>>> import numpy as np
>>> from numpy import linalg as LA
>>> np.set_printoptions(precision=3, suppress=True, linewidth=100, floatmode="fixed")
>>> data = np.loadtxt("a.csv", delimiter=",")
>>> print(data)
[[0.400 0.000 0.200 0.000 0.000 0.200 0.000 0.200]
 [0.000 0.500 0.000 0.000 0.000 0.250 0.250 0.000]
 [0.000 0.000 1.000 0.000 0.000 0.000 0.000 0.000]
 [0.000 0.250 0.250 0.250 0.000 0.000 0.000 0.250]
 [0.500 0.000 0.000 0.000 0.500 0.000 0.000 0.000]
 [0.000 0.500 0.000 0.000 0.000 0.500 0.000 0.000]
 [0.000 0.000 0.000 0.000 0.500 0.000 0.500 0.000]
 [0.000 0.333 0.333 0.000 0.000 0.000 0.000 0.333]]
>>> # a transition matrix
>>> print(np.sort(np.abs(LA.eigvals(data))))
[0.218 0.218 0.250 0.400 0.678 0.678 0.954 1.000]
>>> print(round(float(np.abs(LA.eigvals(data)).max()), 3))
1.0
>>> print(np.allclose(data @ data.T, data.T @ data))
False
>>> q, vecs = LA.qr(data[:, :2])[0], LA.qr(data[:, 2:])[0]
>>> sigma = LA.svd(q.T @ vecs, compute_uv=False)
>>> print(round(float(LA.norm(q @ q.T - vecs @ vecs.T, 2)), 3))
1.0
>>> print(np.degrees(np.arccos(sigma.clip(0, 1))))
[21.454 40.003]
>>> J = np.load("mat.npy")
>>> print(J)
[[-2  0  0]
 [ 0 -2  0]
 [ 0  0  0]]
>>> w, vecs = LA.eigh(J)
>>> x0 = np.array([1, 5, 1])
>>> print(round(float(x0 @ J @ x0 / (x0 @ x0)), 3), w[0], w[-1])
-1.926 -2.0 0.0
>>> print(vecs * np.abs(w) @ vecs.T)
[[2.000 0.000 0.000]
 [0.000 2.000 0.000]
 [0.000 0.000 0.000]]
>>> print(vecs * np.maximum(w, 0) @ vecs.T)
[[0.000 0.000 0.000]
 [0.000 0.000 0.000]
 [0.000 0.000 0.000]]
>>> print(x0 @ J @ x0)
-52
>>> print((np.sign(vecs[:, -1].round(6)) == np.sign(vecs[0, -1].round(6))).astype(int))
[1 1 0]
>>> U, sigma, VT = LA.svd(J)
>>> vecs = VT[:(sigma > 1e-8).sum()]
>>> rng = np.random.default_rng(699407)
>>> x0 = J[0] + 3 * J[2] + rng.integers(2) * np.eye(3)[1]
>>> print(x0)
[-2.000  0.000  0.000]
>>> print(LA.matrix_rank(np.vstack([J, x0])))
2
>>> print(np.diag(vecs.T @ vecs))
[1.000 1.000 0.000]
>>> print(np.all(LA.eigvalsh(J) > 0))
False
>>> print(np.round(LA.eigvalsh(J).min(), 3))
-2.0
>>> mat = np.loadtxt("out7.csv", delimiter=",")
>>> print(mat)
[[  0.300  -1.100   2.700  -1.500   0.000]
 [ 14.000  -7.000  -7.000 -10.000  -6.000]
 [ -1.100   0.600   0.100  -1.800  -3.000]
 [  1.700   2.600  -0.500  -0.900   0.100]
 [  0.400  -2.300   0.500   0.500  -0.500]
 [ -0.500   1.000  -0.700   0.900   0.600]
 [  0.900   0.900   1.500  -0.200  -1.300]
 [ -0.100  -0.800  -0.500   0.400  -0.400]
 [  0.200  -0.200  -1.000  -0.900   0.900]
 [  0.400  -3.000   0.900  -0.500   0.000]
 [  0.100   1.400  -0.900   0.700   0.000]
 [  0.300  -0.100  -0.300   1.300  -1.300]
 [  0.300  -0.200  -0.300   0.800  -0.200]
 [  0.000  -0.600   0.300   0.400  -0.100]
 [ -0.600   0.400  -0.100   1.300  -0.400]
 [  0.800   0.000  -1.500  -0.400   0.600]
 [  0.800   1.500  -1.200   0.300  -1.100]
 [ -0.100  -1.300  -2.100   3.300  -2.300]
 [  0.200   2.100   0.500  -1.000   0.500]
 [ -2.000   1.400   0.200   0.100  -0.500]
 [ -1.300  -0.500  -0.100   0.900  -0.700]
 [  1.800   0.000   0.300   0.700  -0.300]]
>>> t3 = np.stack([mat, 5 * mat, mat[::-1]])
>>> print(LA.norm(t3, axis=(1, 2)))
[ 23.573 117.863  23.573]
>>> print((t3 @ mat.T).shape)
(3, 22, 22)
>>> z = rng.permutation(8)
>>> print(z)
[0 6 3 5 1 4 7 2]
>>> A2 = data[z][:, z]
>>> print(round(LA.det(A2), 3), round(float(LA.det(data[z])), 3))
0.002 0.002
>>> print(np.allclose(A2, data))
False
>>> print(np.diag(A2))
[0.400 0.500 0.250 0.500 0.500 0.500 0.333 1.000]
>>> print(A2)
[[0.400 0.000 0.000 0.200 0.000 0.000 0.200 0.200]
 [0.000 0.500 0.000 0.000 0.000 0.500 0.000 0.000]
 [0.000 0.000 0.250 0.000 0.250 0.000 0.250 0.250]
 [0.000 0.000 0.000 0.500 0.500 0.000 0.000 0.000]
 [0.000 0.250 0.000 0.250 0.500 0.000 0.000 0.000]
 [0.500 0.000 0.000 0.000 0.000 0.500 0.000 0.000]
 [0.000 0.000 0.000 0.000 0.333 0.000 0.333 0.333]
 [0.000 0.000 0.000 0.000 0.000 0.000 0.000 1.000]]
>>> print(np.round(np.trace(A2), 3))
3.983
>>> A2 = np.c_[mat[:, :2] @ np.array([[-5, -3], [-1, -5]]), np.array([-3, 3, -1, -1, -3, -2, 3, -2, 3, -2, 1, 2, 3, 2, 2, -3, 3, 3, 0, 2, -2, 0])]
>>> print(A2)
[[ -0.400   4.600  -3.000]
 [-63.000  -7.000   3.000]
 [  4.900   0.300  -1.000]
 [-11.100 -18.100  -1.000]
 [  0.300  10.300  -3.000]
 [  1.500  -3.500  -2.000]
 [ -5.400  -7.200   3.000]
 [  1.300   4.300  -2.000]
 [ -0.800   0.400   3.000]
 [  1.000  13.800  -2.000]
 [ -1.900  -7.300   1.000]
 [ -1.400  -0.400   2.000]
 [ -1.300   0.100   3.000]
 [  0.600   3.000   2.000]
 [  2.600  -0.200   2.000]
 [ -4.000  -2.400  -3.000]
 [ -5.500  -9.900   3.000]
 [  1.800   6.800   3.000]
 [ -3.100 -11.100   0.000]
 [  8.600  -1.000   2.000]
 [  7.000   6.400  -2.000]
 [ -9.000  -5.400   0.000]]
>>> print(LA.matrix_rank(A2))
3
